% python3 -q
>>> import numpy as np
>>> np.set_printoptions(precision=3, suppress=True, linewidth=120, legacy="1.25")
>>> rd = lambda a: np.round(a, 3) + 0
>>> K = np.array([[1, 1, 1, 3, 1, 1, 0],
...     [0, 0, 2, 3, 2, 1, 2],
...     [0, 0, 3, 0, 2, 3, 2],
...     [0, 0, 0, 0, 2, 1, 1],
...     [0, 0, 0, 0, 0, 3, 3],
...     [0, 0, 0, 0, 0, 3, 1],
...     [0, 0, 0, 0, 0, 0, 0]])
>>> # triangular, det is the product of the diagonal
>>> M2 = K[0, 0] * K[1:] - np.outer(K[1:, 0], K[0])
>>> print(M2)
[[0 0 2 3 2 1 2]
 [0 0 3 0 2 3 2]
 [0 0 0 0 2 1 1]
 [0 0 0 0 0 3 3]
 [0 0 0 0 0 3 1]
 [0 0 0 0 0 0 0]]
>>> print(K[:, 0] / K[0, 0])
[1. 0. 0. 0. 0. 0. 0.]
>>> print(np.linalg.matrix_rank(M2), np.linalg.matrix_rank(K))
5 6
>>> print(np.flatnonzero(~M2.round(6).any(axis=1)))
[5]
>>> r = np.linalg.matrix_rank(M2)
>>> print(r)
5
>>> null = np.linalg.svd(M2)[2][r:].T
>>> print([int(np.linalg.matrix_rank(M2[:, :j + 1])) for j in range(7)])
[0, 0, 1, 2, 3, 4, 5]
>>> print([int(np.linalg.matrix_rank(M2[:i])) for i in range(1, len(M2) + 1)])
[1, 2, 3, 4, 5, 5]
>>> print(np.allclose(M2 @ null, 0))
True
>>> print([int(np.linalg.matrix_rank(np.delete(M2, i, axis=0))) for i in range(6)])
[4, 4, 4, 4, 4, 5]
>>> U, sig, VT = np.linalg.svd(K)
>>> V = VT[:(sig > 1e-8).sum()]
>>> rng = np.random.default_rng(5310)
>>> x = K[4] + 4 * K[6] + rng.integers(2) * np.eye(7)[0]
>>> print(x)
[1. 0. 0. 0. 0. 3. 3.]
>>> print(np.linalg.matrix_rank(np.vstack([K, x])))
7
>>> print(rd(np.diag(V.T @ V)))
[0.5 0.5 1.  1.  1.  1.  1. ]
>>> M = np.array([[-1.0, 4.0, 0.0, 0.0, 0.0, 0.0, 0.0, 0.0],
...     [4.0, 2.0, 4.0, 0.0, 0.0, 0.0, 0.0, 0.0],
...     [0.0, 4.0, -1.0, 4.0, 0.0, 0.0, 0.0, 0.0],
...     [0.0, 0.0, 4.0, -1.0, 4.0, 0.0, 0.0, 0.0],
...     [0.0, 0.0, 0.0, 4.0, -2.0, 4.0, 0.0, 0.0],
...     [0.0, 0.0, 0.0, 0.0, 4.0, -2.0, 4.0, 0.0],
...     [0.0, 0.0, 0.0, 0.0, 0.0, 4.0, -1.0, 4.0],
...     [0.0, 0.0, 0.0, 0.0, 0.0, 0.0, 4.0, -2.0]])
>>> # symmetric, so the eigenvalues are real
>>> print(rd(np.linalg.det(M)))
-6224.0
>>> print(rd(np.abs(np.linalg.eigvals(M)).max()))
8.928
>>> print(np.allclose(M, M.T))
True
>>> print(np.trace(M))
-8.0
>>> M.inv()
Traceback (most recent call last):
  File "<python-input-30>", line 1, in <module>
    M.inv()
    ^^^^^
AttributeError: 'numpy.ndarray' object has no attribute 'inv'
>>> print(rd(np.linalg.matrix_power(M, 2)))
[[ 17.   4.  16.   0.   0.   0.   0.   0.]
 [  4.  36.   4.  16.   0.   0.   0.   0.]
 [ 16.   4.  33.  -8.  16.   0.   0.   0.]
 [  0.  16.  -8.  33. -12.  16.   0.   0.]
 [  0.   0.  16. -12.  36. -16.  16.   0.]
 [  0.   0.   0.  16. -16.  36. -12.  16.]
 [  0.   0.   0.   0.  16. -12.  33. -12.]
 [  0.   0.   0.   0.   0.  16. -12.  20.]]
>>> assert M == M.T
Traceback (most recent call last):
  File "<python-input-32>", line 1, in <module>
    assert M == M.T
           ^^^^^^^^
ValueError: The truth value of an array with more than one element is ambiguous. Use a.any() or a.all()
>>> vals, V = np.linalg.eigh(M)
>>> x = np.array([2, 2, 0, 2, 0, 2, 0, 0])
>>> print(x @ M @ x)
24.0
>>> print(x @ M @ x / (x @ x), rd(vals[0]), rd(vals[-1]))
1.5 -8.928 7.055
>>> f = np.array([-2, -2, 3, -2, 2, 1, -3, 1])
>>> M2 = M + np.outer(f, np.eye(8)[1])
>>> print(rd(np.linalg.det(M2) / np.linalg.det(M)), rd(1 + np.linalg.solve(M, f)[1]))
1.342 1.342
>>> print(np.linalg.matrix_rank(M2 - M))
1
>>> X = np.load("block13.npy")
>>> print(X)
[[-10.156  -8.23   -3.158]
 [ -7.256  -5.464  -1.875]
 [ -3.15   -1.608  -0.196]
 [ -2.681  -1.177  -0.021]
 [ -2.17   -0.709   0.165]
 [ -1.286   0.091   0.467]
 [ -0.237   1.014   0.781]
 [  1.165   2.1     0.988]
 [  1.353   2.057   0.789]
 [  0.78    1.114   0.26 ]
 [  0.52    0.746   0.13 ]
 [  0.199   0.291   0.024]
 [ -0.294  -0.491   0.132]
 [ -0.316  -0.543   0.178]
 [ -0.334  -0.665   0.4  ]
 [ -0.287  -0.688   0.611]
 [ -0.283  -0.688   0.624]
 [ -0.26   -0.684   0.691]
 [ -0.23   -0.675   0.769]
 [ -0.006  -0.553   1.222]
 [  0.568  -0.124   2.1  ]
 [  0.829   0.09    2.451]
 [  1.178   0.384   2.897]
 [  1.383   0.559   3.149]
 [  1.57    0.722   3.374]
 [  9.079   7.692  11.109]
 [ 23.959  22.06   24.515]]
>>> lab = X[:, 0] > np.median(X[:, 0])
>>> f = X[lab].mean(axis=0) - X[~lab].mean(axis=0)
>>> print(((X - X.mean(axis=0)) @ f > 0).astype(int))
[0 0 0 0 0 0 0 1 1 0 0 0 0 0 0 0 0 0 0 0 0 1 1 1 1 1 1]
